$ python3 -q
>>> import numpy as np
>>> import numpy.linalg as la
>>> np.set_printoptions(precision=1, suppress=True, linewidth=100)
>>> def rd(a):
...     return np.round(a, 1) + 0
... 
>>> A = np.loadtxt("a.csv", delimiter=",")
>>> A
array([[-2.,  3., -9., -4.,  3., -6.,  5., -9.,  4.,  4., -9.],
       [ 0., -2.,  7.,  0., -8., -7.,  6., -2.,  0., -2., -1.],
       [ 7., -7.,  5.,  0.,  7.,  8.,  1.,  6., -1.,  7.,  8.],
       [ 1., -6., -2., -4., -7., -5., -4.,  4.,  3., -2., -7.],
       [ 2.,  6.,  1., -2., -4.,  0.,  9.,  7., -8.,  7.,  8.],
       [ 0.,  4.,  6., -3.,  6.,  0., -9.,  3.,  7.,  5.,  9.],
       [-3., -7., -4.,  6.,  2., -6.,  5.,  1.,  2.,  1.,  7.],
       [-8., -9., -5.,  1., -9.,  0.,  4.,  5.,  5.,  9.,  2.],
       [ 0.,  0.,  0.,  0.,  0.,  0.,  0.,  0.,  0., -1.,  1.],
       [ 0.,  0.,  0.,  0.,  0.,  0.,  0.,  0.,  2.,  0., -1.],
       [ 0.,  0.,  0.,  0.,  0.,  0.,  0.,  0., -1., -2.,  2.]])
>>> f = np.array([1, 1, -1, -2, 0, 2, -2, -1, 2, 1, 2])
>>> A2 = A + np.outer(f, np.eye(11)[5])
>>> rd(la.det(A2) / la.det(A)), rd(1 + la.solve(A, f)[5])
(np.float64(2.0), np.float64(2.0))
>>> la.matrix_rank(la.inv(A2) - la.inv(A), tol=1e-8)
np.int64(1)
>>> A2
array([[-2.,  3., -9., -4.,  3., -5.,  5., -9.,  4.,  4., -9.],
       [ 0., -2.,  7.,  0., -8., -6.,  6., -2.,  0., -2., -1.],
       [ 7., -7.,  5.,  0.,  7.,  7.,  1.,  6., -1.,  7.,  8.],
       [ 1., -6., -2., -4., -7., -7., -4.,  4.,  3., -2., -7.],
       [ 2.,  6.,  1., -2., -4.,  0.,  9.,  7., -8.,  7.,  8.],
       [ 0.,  4.,  6., -3.,  6.,  2., -9.,  3.,  7.,  5.,  9.],
       [-3., -7., -4.,  6.,  2., -8.,  5.,  1.,  2.,  1.,  7.],
       [-8., -9., -5.,  1., -9., -1.,  4.,  5.,  5.,  9.,  2.],
       [ 0.,  0.,  0.,  0.,  0.,  2.,  0.,  0.,  0., -1.,  1.],
       [ 0.,  0.,  0.,  0.,  0.,  1.,  0.,  0.,  2.,  0., -1.],
       [ 0.,  0.,  0.,  0.,  0.,  2.,  0.,  0., -1., -2.,  2.]])
>>> la.matrix_rank(A2 - A)
np.int64(1)
>>> A2 = np.array([[-7, 2, 8],
...     [-5, -1, -3],
...     [3, -2, 1],
...     [4, 2, -2],
...     [-6, 3, -1],
...     [2, 7, -8],
...     [1, 6, -3],
...     [-8, -1, 0],
...     [-1, -6, -5],
...     [-5, 0, -8],
...     [-6, 1, -8]])
>>> A @ A2
array([[  33.,  -24.,   24.],
       [ 103.,  -48.,   83.],
       [-154.,  102., -107.],
       [  46., -105.,  148.],
       [-147.,   83., -100.],
       [-169.,  -94., -126.],
       [  -8.,    9.,  -62.],
       [  46.,  -31., -160.],
       [  -1.,    1.,    0.],
       [   4.,  -13.,   -2.],
       [  -1.,    8.,    5.]])
>>> la.matrix_rank(np.vstack([A, A2.T]))
np.int64(11)
>>> np.einsum("ij->j", A)
array([ -3., -18.,  -1.,  -6., -10., -16.,  17.,  15.,  13.,  26.,  19.])
>>> np.einsum("ij,ij->i", A, A)
array([374., 211., 387., 225., 368., 342., 230., 403.,   2.,   5.,   9.])
>>> m1 = np.array([[-1, -1, -1], [-1, -2, -2], [-1, -2, -3]])
>>> m1
array([[-1, -1, -1],
       [-1, -2, -2],
       [-1, -2, -3]])
>>> evals, vecs = la.eigvalsh(m1)
Traceback (most recent call last):
  File "<python-input-19>", line 1, in <module>
    evals, vecs = la.eigvalsh(m1)
    ^^^^^^^^^^^
ValueError: too many values to unpack (expected 2)
>>> evals, vecs = la.eigh(m1)
>>> rd(vecs @ np.diag(evals) @ vecs.T)
array([[-1., -1., -1.],
       [-1., -2., -2.],
       [-1., -2., -3.]])
>>> rd(vecs.T @ m1 @ vecs)
array([[-5. ,  0. ,  0. ],
       [ 0. , -0.6,  0. ],
       [ 0. ,  0. , -0.3]])
>>> rd(evals)
array([-5. , -0.6, -0.3])
>>> rd(la.eigvalsh(m1 @ m1))
array([ 0.1,  0.4, 25.5])
